>>> import numpy as np
>>> import numpy.linalg as la
>>> np.set_printoptions(precision=2, suppress=True, linewidth=160, sign=" ")
>>> X = np.loadtxt("layer0.csv", delimiter=",")
>>> X
array([[ 0.09, -2.31, -1.91],
       [ 1.38,  2.65, -0.24],
       [ 1.28,  2.49,  1.08],
       [ 1.46, -1.74,  1.95],
       [-1.04,  0.27, -2.8 ],
       [ 0.2 ,  1.11, -2.78],
       [-1.99, -0.78,  2.11],
       [ 1.87,  2.18, -0.88],
       [-2.15,  1.49, -1.47],
       [-1.45,  1.57,  2.11],
       [-0.43,  0.5 , -2.93],
       [-1.99,  2.19,  0.47],
       [-2.65, -1.39, -0.14],
       [-2.85,  0.71, -0.59],
       [ 1.  ,  2.83,  0.1 ],
       [-1.8 , -1.45,  1.91],
       [ 2.08, -1.47,  1.58],
       [-0.66, -1.5 ,  2.51],
       [-0.71, -2.84, -0.67],
       [-1.54, -0.69,  2.48],
       [ 0.96,  1.68, -2.29],
       [-2.85,  0.85,  0.41],
       [-1.95,  2.26, -0.34],
       [-2.65, -1.4 ,  0.11],
       [ 2.21, -2.03,  0.  ],
       [ 2.9 , -0.77, -0.07],
       [ 1.79,  1.7 , -1.7 ],
       [ 2.71,  0.25,  1.26],
       [-2.18, -1.58,  1.33],
       [ 1.57, -1.67, -1.94],
       [-0.44, -2.73,  1.15],
       [ 2.22,  1.7 , -1.08],
       [-0.19, -0.66, -2.92]])
>>> rng = np.random.default_rng(264)
>>> lab = rng.permutation(3)
>>> Y = X[:, lab] * rng.choice([-1, 1], 3)
>>> print(Y)
[[ 0.09  2.31 -1.91]
 [ 1.38 -2.65 -0.24]
 [ 1.28 -2.49  1.08]
 [ 1.46  1.74  1.95]
 [-1.04 -0.27 -2.8 ]
 [ 0.2  -1.11 -2.78]
 [-1.99  0.78  2.11]
 [ 1.87 -2.18 -0.88]
 [-2.15 -1.49 -1.47]
 [-1.45 -1.57  2.11]
 [-0.43 -0.5  -2.93]
 [-1.99 -2.19  0.47]
 [-2.65  1.39 -0.14]
 [-2.85 -0.71 -0.59]
 [ 1.   -2.83  0.1 ]
 [-1.8   1.45  1.91]
 [ 2.08  1.47  1.58]
 [-0.66  1.5   2.51]
 [-0.71  2.84 -0.67]
 [-1.54  0.69  2.48]
 [ 0.96 -1.68 -2.29]
 [-2.85 -0.85  0.41]
 [-1.95 -2.26 -0.34]
 [-2.65  1.4   0.11]
 [ 2.21  2.03  0.  ]
 [ 2.9   0.77 -0.07]
 [ 1.79 -1.7  -1.7 ]
 [ 2.71 -0.25  1.26]
 [-2.18  1.58  1.33]
 [ 1.57  1.67 -1.94]
 [-0.44  2.73  1.15]
 [ 2.22 -1.7  -1.08]
 [-0.19  0.66 -2.92]]
>>> U, _, vt = la.svd(X.T @ Y)
>>> np.round(la.lstsq(X, Y)[0], 2) + 0
array([[ 1.,  0.,  0.],
       [ 0., -1.,  0.],
       [ 0.,  0.,  1.]])
>>> np.round(U @ vt, 2) + 0
array([[ 1.,  0.,  0.],
       [ 0., -1.,  0.],
       [ 0.,  0.,  1.]])
>>> lab = Y[:, 1] > np.median(Y[:, 1])
>>> u = Y[lab].mean(axis=0) - Y[~lab].mean(axis=0)
>>> ((Y - Y.mean(axis=0)) @ u > 0).astype(int)
array([ 1,  0,  0,  1,  0,  0,  1,  0,  0,  0,  0,  0,  1,  0,  0,  1,  1,  1,  1,  1,  0,  0,  0,  1,  1,  1,  0,  1,  1,  1,  1,  0,  0])
>>> feats = np.load("out15.npy")
>>> feats
array([[ 22,   0,   3,   0,   2,   0,   0,   3,   3],
       [  1,   1,   1,   0,   2,   2,   1,   0,   1],
       [  3,   3,  13,   3,   2,   3,   1,   3,   0],
       [  1,   0,   2, -50,   3,   1,   3,   0,   1],
       [  2,   2,   3,   0,  42,   3,   0,   3,   2],
       [  2,   0,   2,   0,   2, -20,   0,   3,   1],
       [  0,   3,   3,   2,   2,   0, -48,   1,   3],
       [  1,   0,   2,   2,   1,   3,   1,  13,   3],
       [  0,   2,   2,   3,   2,   3,   0,   0,  53]])
>>> x = np.array([1, 1, 3, 0, 0, 3, 3, 2, 1])
>>> rhs = feats @ x
>>> c, lr = np.zeros(9), 1 / la.norm(feats, 2) ** 2
>>> for i in range(60):
...     c -= lr * feats.T @ (feats @ c - rhs)
...     if i % 10 == 0: print(i, round(la.norm(feats @ c - rhs), 2))
... 
0 86.73
10 24.48
20 10.78
30 5.54
40 3.04
50 1.76
>>> np.round(la.cond(feats), 2)
np.float64(80.69)
>>> Y = la.inv(feats)
>>> Y.round(2) + 0
array([[ 0.05,  0.05, -0.01,  0.  ,  0.  ,  0.  ,  0.  , -0.01,  0.  ],
       [-0.06,  1.41, -0.1 , -0.01, -0.07,  0.12,  0.03,  0.02, -0.03],
       [ 0.  , -0.34,  0.11,  0.01,  0.01, -0.02, -0.01, -0.02,  0.01],
       [ 0.  , -0.01,  0.  , -0.02,  0.  ,  0.  ,  0.  ,  0.  ,  0.  ],
       [ 0.  , -0.05,  0.  ,  0.  ,  0.03,  0.  ,  0.  , -0.01,  0.  ],
       [ 0.  , -0.03,  0.01,  0.  ,  0.  , -0.05,  0.  ,  0.01,  0.  ],
       [ 0.  ,  0.06,  0.  ,  0.  ,  0.  ,  0.01, -0.02,  0.  ,  0.  ],
       [-0.01,  0.06, -0.02,  0.  ,  0.  ,  0.01,  0.  ,  0.08, -0.01],
       [ 0.  , -0.04,  0.  ,  0.  ,  0.  ,  0.  ,  0.  ,  0.  ,  0.02]])
>>> (np.abs(Y) > 1e-9).astype(int)
array([[ 1,  1,  1,  1,  1,  1,  1,  1,  1],
       [ 1,  1,  1,  1,  1,  1,  1,  1,  1],
       [ 1,  1,  1,  1,  1,  1,  1,  1,  1],
       [ 1,  1,  1,  1,  1,  1,  1,  1,  1],
       [ 1,  1,  1,  1,  1,  1,  1,  1,  1],
       [ 1,  1,  1,  1,  1,  1,  1,  1,  1],
       [ 1,  1,  1,  1,  1,  1,  1,  1,  1],
       [ 1,  1,  1,  1,  1,  1,  1,  1,  1],
       [ 1,  1,  1,  1,  1,  1,  1,  1,  1]])
>>> np.allclose(Y, feats.T)
False
>>> round(float(la.cond(feats)), 2)
80.69
>>> print(round(la.det(feats) * la.det(Y), 2))
1.0
>>> la.matrix_rank(feats, rtol=0.1)
np.int64(8)
>>> [round(float(x), 2) for x in la.svd(feats, compute_uv=False)[:3]]
[54.92, 51.22, 46.93]
>>> print(round(np.log10(la.cond(feats))))
2
>>> U, sig, vt = la.svd(feats)
>>> sig
array([ 54.92,  51.22,  46.93,  41.82,  23.47,  20.4 ,  14.14,  10.76,   0.68])
>>> np.argmax(sig[:-1] / (sig[1:] + 1e-6)) + 1
np.int64(8)
>>> Y = U[:, :8] @ np.diag(sig[:8]) @ vt[:8]
>>> la.matrix_rank(feats, rtol=0.05)
np.int64(8)
>>> round(float(la.norm(feats - Y, 2)), 2), round(float(sig[8]), 2)
(0.68, 0.68)
>>> la.matrix_rank(Y)
np.int64(8)
>>> mat = np.eye(7, dtype=int)[rng.permutation(7)]
>>> mat
array([[ 0,  0,  0,  0,  0,  1,  0],
       [ 1,  0,  0,  0,  0,  0,  0],
       [ 0,  0,  1,  0,  0,  0,  0],
       [ 0,  0,  0,  0,  1,  0,  0],
       [ 0,  0,  0,  1,  0,  0,  0],
       [ 0,  0,  0,  0,  0,  0,  1],
       [ 0,  1,  0,  0,  0,  0,  0]])
>>> np.sort(np.abs(la.eigvals(mat)))
array([ 1.,  1.,  1.,  1.,  1.,  1.,  1.])
>>> (mat + mat.T) / 2
array([[ 0. ,  0.5,  0. ,  0. ,  0. ,  0.5,  0. ],
       [ 0.5,  0. ,  0. ,  0. ,  0. ,  0. ,  0.5],
       [ 0. ,  0. ,  1. ,  0. ,  0. ,  0. ,  0. ],
       [ 0. ,  0. ,  0. ,  0. ,  1. ,  0. ,  0. ],
       [ 0. ,  0. ,  0. ,  1. ,  0. ,  0. ,  0. ],
       [ 0.5,  0. ,  0. ,  0. ,  0. ,  0. ,  0.5],
       [ 0. ,  0.5,  0. ,  0. ,  0. ,  0.5,  0. ]])
>>> la.matrix_power(mat, 3)
array([[ 0,  1,  0,  0,  0,  0,  0],
       [ 0,  0,  0,  0,  0,  0,  1],
       [ 0,  0,  1,  0,  0,  0,  0],
       [ 0,  0,  0,  0,  1,  0,  0],
       [ 0,  0,  0,  1,  0,  0,  0],
       [ 1,  0,  0,  0,  0,  0,  0],
       [ 0,  0,  0,  0,  0,  1,  0]])
>>> print(np.trace(mat))
1
>>> q, Rm = la.qr(mat)
>>> q.shape, Rm.shape
((7, 7), (7, 7))
>>> print(abs(Rm[0, 0]), round(la.norm(mat[:, 0]), 2))
1.0 1.0
>>> q.T @ q
array([[ 1.,  0.,  0.,  0.,  0.,  0.,  0.],
       [ 0.,  1.,  0.,  0.,  0.,  0.,  0.],
       [ 0.,  0.,  1.,  0.,  0.,  0.,  0.],
       [ 0.,  0.,  0.,  1.,  0.,  0.,  0.],
       [ 0.,  0.,  0.,  0.,  1.,  0.,  0.],
       [ 0.,  0.,  0.,  0.,  0.,  1.,  0.],
       [ 0.,  0.,  0.,  0.,  0.,  0.,  1.]])
>>> np.allclose(Rm.T @ Rm, mat.T @ mat)
True
>>> q @ Rm
array([[ 0.,  0.,  0.,  0.,  0.,  1.,  0.],
       [ 1.,  0.,  0.,  0.,  0.,  0.,  0.],
       [ 0.,  0.,  1.,  0.,  0.,  0.,  0.],
       [ 0.,  0.,  0.,  0.,  1.,  0.,  0.],
       [ 0.,  0.,  0.,  1.,  0.,  0.,  0.],
       [ 0.,  0.,  0.,  0.,  0.,  0.,  1.],
       [ 0.,  1.,  0.,  0.,  0.,  0.,  0.]])
>>> Rm
array([[-1.,  0.,  0.,  0.,  0.,  0.,  0.],
       [ 0., -1.,  0.,  0.,  0.,  0.,  0.],
       [ 0.,  0.,  1.,  0.,  0.,  0.,  0.],
       [ 0.,  0.,  0., -1.,  0.,  0.,  0.],
       [ 0.,  0.,  0.,  0., -1.,  0.,  0.],
       [ 0.,  0.,  0.,  0.,  0., -1.,  0.],
       [ 0.,  0.,  0.,  0.,  0.,  0., -1.]])
>>> la.matrix_power(mat, 2)
array([[ 0,  0,  0,  0,  0,  0,  1],
       [ 0,  0,  0,  0,  0,  1,  0],
       [ 0,  0,  1,  0,  0,  0,  0],
       [ 0,  0,  0,  1,  0,  0,  0],
       [ 0,  0,  0,  0,  1,  0,  0],
       [ 0,  1,  0,  0,  0,  0,  0],
       [ 1,  0,  0,  0,  0,  0,  0]])
>>> pr = np.eye(7)[6]
>>> for _ in range(3):
...     pr = pr @ mat
...     print(pr.round(2))
... 
[ 0.  1.  0.  0.  0.  0.  0.]
[ 1.  0.  0.  0.  0.  0.  0.]
[ 0.  0.  0.  0.  0.  1.  0.]
>>> la.norm(mat, axis=0)
array([ 1.,  1.,  1.,  1.,  1.,  1.,  1.])
>>> print(mat[:, 2] @ mat[:, 1])
0
>>> K = np.load("w.npy")
>>> print(K.round(2) + 0)
[[ 0.03  0.14  0.01  0.   -0.05  0.07 -0.03 -0.01 -0.01  0.  ]
 [ 0.14  0.67  0.02  0.   -0.34  0.26 -0.12 -0.01 -0.06 -0.05]
 [ 0.01  0.02  0.    0.    0.01  0.03 -0.01 -0.01  0.01  0.01]
 [ 0.    0.    0.    0.    0.    0.    0.    0.    0.    0.  ]
 [-0.05 -0.34  0.01  0.    0.42  0.2  -0.06 -0.1   0.15  0.22]
 [ 0.07  0.26  0.03  0.    0.2   0.52 -0.21 -0.14  0.14  0.24]
 [-0.03 -0.12 -0.01  0.   -0.06 -0.21  0.08  0.05 -0.05 -0.09]
 [-0.01 -0.01 -0.01  0.   -0.1  -0.14  0.05  0.04 -0.05 -0.08]
 [-0.01 -0.06  0.01  0.    0.15  0.14 -0.05 -0.05  0.07  0.1 ]
 [ 0.   -0.05  0.01  0.    0.22  0.24 -0.09 -0.08  0.1   0.16]]
>>> print(la.lstsq(K[:-1].T, K[-1])[2])
2
>>> Y = feats / la.norm(feats, axis=1, keepdims=True)
>>> C2 = Y @ Y.T
>>> la.norm(Y, axis=1)
array([ 1.,  1.,  1.,  1.,  1.,  1.,  1.,  1.,  1.])
>>> C2[5].round(2) + 0
array([ 0.14, -0.42, -0.05, -0.01,  0.05,  1.  ,  0.02, -0.03,  0.  ])
>>> print(np.argwhere(np.triu(np.abs(C2) > 0.95, 1)))
[]
>>> (C2 - 2 * np.eye(9)).round(6).argmax(axis=1)
array([ 1,  4,  1,  1,  1,  0,  8,  2,  1])
>>> lab = X[:, 2] > np.median(X[:, 2])
>>> u = X[lab].mean(axis=0) - X[~lab].mean(axis=0)
>>> np.round((((X - X.mean(axis=0)) @ u > 0) == lab).mean(), 2)
np.float64(0.91)
>>> ((X - X.mean(axis=0)) @ u > 0).astype(int)
array([ 0,  0,  1,  1,  0,  0,  1,  0,  0,  1,  0,  1,  1,  0,  0,  1,  1,  1,  1,  1,  0,  1,  0,  1,  1,  0,  0,  1,  1,  0,  1,  0,  0])
>>> A = np.array([[1, -2, 2, 1, 1, 1, -2],
...     [-1, 1, -2, -2, -1, 0, 0],
...     [0, -1, -2, 0, -1, 0, 1],
...     [0, 2, 2, -1, 1, -2, 1],
...     [-1, 2, -2, 1, -2, 1, -2],
...     [0, 1, -1, 0, 1, 0, -1],
...     [1, -1, -2, -2, -1, -1, 1],
...     [-2, -1, 2, -1, -1, 2, 0],
...     [-1, 2, -1, -1, 1, 0, 2]])
>>> A[:, 4] = -1 * A[:, 5]
>>> A
array([[ 1, -2,  2,  1, -1,  1, -2],
       [-1,  1, -2, -2,  0,  0,  0],
       [ 0, -1, -2,  0,  0,  0,  1],
       [ 0,  2,  2, -1,  2, -2,  1],
       [-1,  2, -2,  1, -1,  1, -2],
       [ 0,  1, -1,  0,  0,  0, -1],
       [ 1, -1, -2, -2,  1, -1,  1],
       [-2, -1,  2, -1, -2,  2,  0],
       [-1,  2, -1, -1,  0,  0,  2]])
>>> np.abs(np.diag(la.qr(A)[1])) > 1e-9
array([ True,  True,  True,  True,  True, False,  True])
>>> np.unique(A.round(6), axis=0).shape
(9, 7)
>>> np.round(A @ la.pinv(A) @ A, 2) + 0
array([[ 1., -2.,  2.,  1., -1.,  1., -2.],
       [-1.,  1., -2., -2.,  0.,  0.,  0.],
       [ 0., -1., -2.,  0.,  0.,  0.,  1.],
       [ 0.,  2.,  2., -1.,  2., -2.,  1.],
       [-1.,  2., -2.,  1., -1.,  1., -2.],
       [ 0.,  1., -1.,  0.,  0.,  0., -1.],
       [ 1., -1., -2., -2.,  1., -1.,  1.],
       [-2., -1.,  2., -1., -2.,  2.,  0.],
       [-1.,  2., -1., -1.,  0.,  0.,  2.]])
>>> vals, evecs = la.eigh(K)
>>> x = np.array([2, 0, 1, 0, 2, 1, 0, 2, 0, 2])
>>> np.round(la.eigvalsh(K[1:, 1:]), 2) + 0
array([ 0.  ,  0.  ,  0.  ,  0.  ,  0.  ,  0.  ,  0.  ,  0.97,  1.  ])
>>> print(round(float(np.abs(K).sum(axis=1).max()), 2), round(float(np.abs(vals).max()), 2))
1.8 1.0
>>> np.round(evecs * np.abs(vals) @ evecs.T, 2) + 0
array([[ 0.03,  0.14,  0.01,  0.  , -0.05,  0.07, -0.03, -0.01, -0.01,  0.  ],
       [ 0.14,  0.67,  0.02,  0.  , -0.34,  0.26, -0.12, -0.01, -0.06, -0.05],
       [ 0.01,  0.02,  0.  ,  0.  ,  0.01,  0.03, -0.01, -0.01,  0.01,  0.01],
       [ 0.  ,  0.  ,  0.  ,  0.  ,  0.  ,  0.  ,  0.  ,  0.  ,  0.  ,  0.  ],
       [-0.05, -0.34,  0.01,  0.  ,  0.42,  0.2 , -0.06, -0.1 ,  0.15,  0.22],
       [ 0.07,  0.26,  0.03,  0.  ,  0.2 ,  0.52, -0.21, -0.14,  0.14,  0.24],
       [-0.03, -0.12, -0.01,  0.  , -0.06, -0.21,  0.08,  0.05, -0.05, -0.09],
       [-0.01, -0.01, -0.01,  0.  , -0.1 , -0.14,  0.05,  0.04, -0.05, -0.08],
       [-0.01, -0.06,  0.01,  0.  ,  0.15,  0.14, -0.05, -0.05,  0.07,  0.1 ],
       [ 0.  , -0.05,  0.01,  0.  ,  0.22,  0.24, -0.09, -0.08,  0.1 ,  0.16]])
>>> round(float(x @ K @ x), 2)
4.65
>>> print(np.round(evecs * np.maximum(vals, 0) @ evecs.T, 2) + 0)
[[ 0.03  0.14  0.01  0.   -0.05  0.07 -0.03 -0.01 -0.01  0.  ]
 [ 0.14  0.67  0.02  0.   -0.34  0.26 -0.12 -0.01 -0.06 -0.05]
 [ 0.01  0.02  0.    0.    0.01  0.03 -0.01 -0.01  0.01  0.01]
 [ 0.    0.    0.    0.    0.    0.    0.    0.    0.    0.  ]
 [-0.05 -0.34  0.01  0.    0.42  0.2  -0.06 -0.1   0.15  0.22]
 [ 0.07  0.26  0.03  0.    0.2   0.52 -0.21 -0.14  0.14  0.24]
 [-0.03 -0.12 -0.01  0.   -0.06 -0.21  0.08  0.05 -0.05 -0.09]
 [-0.01 -0.01 -0.01  0.   -0.1  -0.14  0.05  0.04 -0.05 -0.08]
 [-0.01 -0.06  0.01  0.    0.15  0.14 -0.05 -0.05  0.07  0.1 ]
 [ 0.   -0.05  0.01  0.    0.22  0.24 -0.09 -0.08  0.1   0.16]]
